$ ipython --no-banner

In [1]: import numpy as np

In [2]: np.set_printoptions(suppress=True, linewidth=160)

In [3]: def tidy(a):
   ...:     return np.round(a, 3) + 0
   ...: 

In [4]: W0 = np.loadtxt("case18.csv", delimiter=",")

In [5]: print(tidy(W0))
[[ 6.184 -2.886 -7.31 ]
 [-6.968  2.56   6.701]
 [-4.023 -3.98  -8.245]
 [-6.233 -3.55  -6.967]
 [ 4.058 -3.531 -8.43 ]
 [-9.982 -0.511  0.326]
 [ 4.07  -3.528 -8.426]
 [-9.73  -1.45  -1.795]
 [ 1.276  4.144  9.011]
 [-2.122 -4.13  -8.856]
 [ 8.778  2.437  4.123]
 [ 9.866 -0.084 -1.63 ]
 [-9.972 -0.362  0.655]
 [-9.76   0.327  2.155]
 [-2.673 -4.104 -8.718]
 [ 6.972 -2.558 -6.697]
 [ 9.962  0.285 -0.825]
 [ 8.543 -1.657 -4.927]
 [ 8.305 -1.824 -5.263]]

In [6]: U, s, VT = np.linalg.svd(W0)

In [7]: V = VT[:(s > 1e-8).sum()]

In [8]: rng = np.random.default_rng(18659)

In [9]: vec = W0[11] + -1 * W0[13] + rng.integers(2) * np.eye(3)[2]

In [10]: print(tidy(vec))
[19.626 -0.411 -2.785]

In [11]: tidy(V.T @ V)
Out[11]: 
array([[ 0.996,  0.055, -0.025],
       [ 0.055,  0.172,  0.373],
       [-0.025,  0.373,  0.832]])

In [12]: np.allclose(V.T @ V @ vec, vec)
Out[12]: False

In [13]: K = np.loadtxt("out13.csv", delimiter=",")

In [14]: K
Out[14]: 
array([[ 5.185,  6.02 , -1.252],
       [ 6.982,  5.986, -2.21 ],
       [ 6.559,  5.622, -2.831],
       [ 4.869,  6.133, -3.42 ],
       [ 6.515,  4.413, -1.845],
       [ 4.175,  4.547, -2.489],
       [ 6.063,  5.231, -3.973],
       [ 5.897,  7.715, -4.038],
       [ 5.63 ,  6.169, -0.988],
       [ 6.018,  4.071, -3.815],
       [ 6.222,  6.158, -3.442]])

In [15]: U, s, VT = np.linalg.svd(K, full_matrices=False)

In [16]: np.abs(U[:, 0]).round(6).argmax()
Out[16]: np.int64(7)

In [17]: print(tidy(s))
[28.592  3.297  2.856]

In [18]: tidy(VT @ VT.T)
Out[18]: 
array([[1., 0., 0.],
       [0., 1., 0.],
       [0., 0., 1.]])

In [19]: tidy(U.T @ K @ VT.T)
Out[19]: 
array([[28.592,  0.   ,  0.   ],
       [ 0.   ,  3.297,  0.   ],
       [ 0.   ,  0.   ,  2.856]])

In [20]: tidy(np.abs(VT[0]))
Out[20]: array([0.678, 0.66 , 0.324])

In [21]: U.shape, s.shape, VT.shape
Out[21]: ((11, 3), (3,), (3, 3))

In [22]: tidy(np.cumsum(s ** 2) / np.sum(s ** 2))
Out[22]: array([0.977, 0.99 , 1.   ])

In [23]: tidy(s / s[0])
Out[23]: array([1.   , 0.115, 0.1  ])

In [24]: Xc = K - K.mean(axis=0)

In [25]: V = np.linalg.svd(Xc)[2][:1]

In [26]: M2 = Xc - Xc @ V.T @ V

In [27]: tidy(np.cov(Xc @ V.T, rowvar=False))
Out[27]: np.float64(1.24)

In [28]: print(tidy(np.linalg.norm(M2) / np.linalg.norm(Xc)))
0.758

In [29]: d = np.linalg.norm(K[:, None] - K[None], axis=-1)

In [30]: d.mean(axis=1).argmax()
Out[30]: np.int64(7)

In [31]: tidy(np.linalg.norm(K, axis=1))
Out[31]: array([ 8.043,  9.459,  9.091,  8.545,  8.082,  6.656,  8.939, 10.517,  8.41 ,  8.206,  9.406])

In [32]: np.unravel_index(d.round(6).argmax(), d.shape)
Out[32]: (np.int64(4), np.int64(7))

In [33]: np.linalg.matrix_rank(d ** 2)
Out[33]: np.int64(5)

In [34]: tidy(d[:5, :5])
Out[34]: 
array([[0.   , 2.037, 2.131, 2.194, 2.169],
       [2.037, 0.   , 0.835, 2.439, 1.681],
       [2.131, 0.835, 0.   , 1.861, 1.561],
       [2.194, 2.439, 1.861, 0.   , 2.855],
       [2.169, 1.681, 1.561, 2.855, 0.   ]])

In [35]: tidy(d[6])
Out[35]: array([2.966, 2.127, 1.305, 1.595, 2.324, 2.497, 0.   , 2.49 , 3.159, 1.172, 1.08 ])

In [36]: tidy(np.linalg.norm(K - K.mean(axis=0), axis=1))
Out[36]: array([1.678, 1.321, 0.735, 1.267, 1.676, 2.001, 1.307, 2.439, 1.854, 1.905, 0.945])

In [37]: print(d.shape)
(11, 11)
